In [1]: import numpy as np

In [2]: np.set_printoptions(precision=3, suppress=True, linewidth=120, floatmode="fixed")

In [3]: def rd(a):
   ...:     return np.round(a, 3) + 0
   ...: 

In [4]: J = np.array([[0, 3, 3, 3, 1, 3, 3, 0],
   ...:     [0, 0, 2, 0, 2, 3, 2, 1],
   ...:     [0, 0, 0, 0, 0, 0, 3, 2],
   ...:     [0, 0, 0, 0, 1, 0, 0, 2],
   ...:     [0, 0, 0, 0, 0, 1, 3, 1],
   ...:     [0, 0, 0, 0, 0, 0, 1, 3],
   ...:     [0, 0, 0, 0, 0, 0, 0, 2],
   ...:     [0, 0, 0, 0, 0, 0, 0, 0]])

In [5]: # null space of dimension 2

In [6]: J @ J
Out[6]: 
array([[ 0,  0,  6,  0,  9, 10, 21, 31],
       [ 0,  0,  0,  0,  0,  2, 15, 19],
       [ 0,  0,  0,  0,  0,  0,  0,  6],
       [ 0,  0,  0,  0,  0,  1,  3,  1],
       [ 0,  0,  0,  0,  0,  0,  1,  9],
       [ 0,  0,  0,  0,  0,  0,  0,  2],
       [ 0,  0,  0,  0,  0,  0,  0,  0],
       [ 0,  0,  0,  0,  0,  0,  0,  0]])

In [7]: print(rd(np.sort(np.linalg.eigvals(J))))
[0.000 0.000 0.000 0.000 0.000 0.000 0.000 0.000]

In [8]: [int(np.linalg.matrix_rank(np.linalg.matrix_power(J, p))) for p in range(1, 9)]
Out[8]: [6, 4, 3, 2, 1, 0, 0, 0]

In [9]: np.linalg.matrix_rank(J - J[0, 0] * np.eye(8))
Out[9]: np.int64(6)

In [10]: F = np.load("out8.npy")

In [11]: F
Out[11]: 
array([[ 1,  8,  9,  4,  9,  8,  8,  6,  4,  7,  8],
       [ 8,  9,  7,  7,  4,  1,  4,  9,  9,  1,  0],
       [ 2,  4,  1,  8,  1,  3,  6,  5,  3,  9,  9],
       [ 9,  8,  3,  0,  2,  3,  0,  4,  3,  8,  5],
       [-7, -1,  2, -3,  5,  7,  4, -3, -5,  6,  8]])

In [12]: rk = np.linalg.matrix_rank(F)

In [13]: rk
Out[13]: np.int64(4)

In [14]: ns = np.linalg.svd(F)[2][rk:].T

In [15]: ns.shape
Out[15]: (11, 7)

In [16]: [int(np.linalg.matrix_rank(F[:, :j + 1])) for j in range(11)]
Out[16]: [1, 2, 3, 4, 4, 4, 4, 4, 4, 4, 4]

In [17]: [int(np.linalg.matrix_rank(np.delete(F, i, axis=0))) for i in range(5)]
Out[17]: [4, 4, 3, 3, 4]

In [18]: np.linalg.matrix_rank(F.T @ F), np.linalg.matrix_rank(F @ F.T)
Out[18]: (np.int64(4), np.int64(4))

In [19]: rd(np.linalg.norm(F) ** 2 / np.linalg.norm(F, 2) ** 2)
Out[19]: np.float64(1.484)

In [20]: rd(np.linalg.norm(F[1], 1)), rd(np.linalg.norm(F[1], np.inf))
Out[20]: (np.float64(59.0), np.float64(9.0))

In [21]: np.linalg.cond(F) > 100
Out[21]: np.True_

In [22]: rd(np.linalg.norm(F, 2) / np.linalg.norm(F))
Out[22]: np.float64(0.821)

In [23]: print(np.linalg.matrix_rank(F, rtol=0.1))
4

In [24]: U, sigma, vt = np.linalg.svd(F)

In [25]: np.argmax(sigma[:-1] / (sigma[1:] + 1e-6)) + 1
Out[25]: np.int64(4)

In [26]: M2 = U[:, :4] @ np.diag(sigma[:4]) @ vt[:4]

In [27]: np.linalg.matrix_rank(F, rtol=0.05)
Out[27]: np.int64(4)

In [28]: print(rd(np.linalg.norm(F - M2) / np.linalg.norm(F)))
0.0

In [29]: rd(np.linalg.norm(F - M2, 2)), rd(sigma[4])
Out[29]: (np.float64(0.0), np.float64(0.0))

In [30]: rd(M2)
Out[30]: 
array([[ 1.000,  8.000,  9.000,  4.000,  9.000,  8.000,  8.000,  6.000,  4.000,  7.000,  8.000],
       [ 8.000,  9.000,  7.000,  7.000,  4.000,  1.000,  4.000,  9.000,  9.000,  1.000,  0.000],
       [ 2.000,  4.000,  1.000,  8.000,  1.000,  3.000,  6.000,  5.000,  3.000,  9.000,  9.000],
       [ 9.000,  8.000,  3.000,  0.000,  2.000,  3.000,  0.000,  4.000,  3.000,  8.000,  5.000],
       [-7.000, -1.000,  2.000, -3.000,  5.000,  7.000,  4.000, -3.000, -5.000,  6.000,  8.000]])

In [31]: def softmax(z):
    ...:     e = np.exp(z - z.max(axis=-1, keepdims=True))
    ...:     return e / e.sum(axis=-1, keepdims=True)
    ...: 

In [32]: rd(softmax(10 * F[4]))
Out[32]: array([0.000, 0.000, 0.000, 0.000, 0.000, 0.000, 0.000, 0.000, 0.000, 0.000, 1.000])

In [33]: rd(softmax(F[4] + 5))
Out[33]: array([0.000, 0.000, 0.002, 0.000, 0.032, 0.234, 0.012, 0.000, 0.000, 0.086, 0.635])

In [34]: S = F @ F.T / np.sqrt(11)

In [35]: softmax(S).round(6).argmax(axis=1)
Out[35]: array([0, 1, 0, 3, 4])

In [36]: rd(softmax(S)[4] @ F)
Out[36]: array([-7.000, -1.000,  2.000, -3.000,  5.000,  7.000,  4.000, -3.000, -5.000,  6.000,  8.000])

In [37]: print(rd(softmax(S)))
[[1.000 0.000 0.000 0.000 0.000]
 [0.000 1.000 0.000 0.000 0.000]
 [0.859 0.000 0.141 0.000 0.000]
 [0.108 0.000 0.000 0.892 0.000]
 [0.000 0.000 0.000 0.000 1.000]]
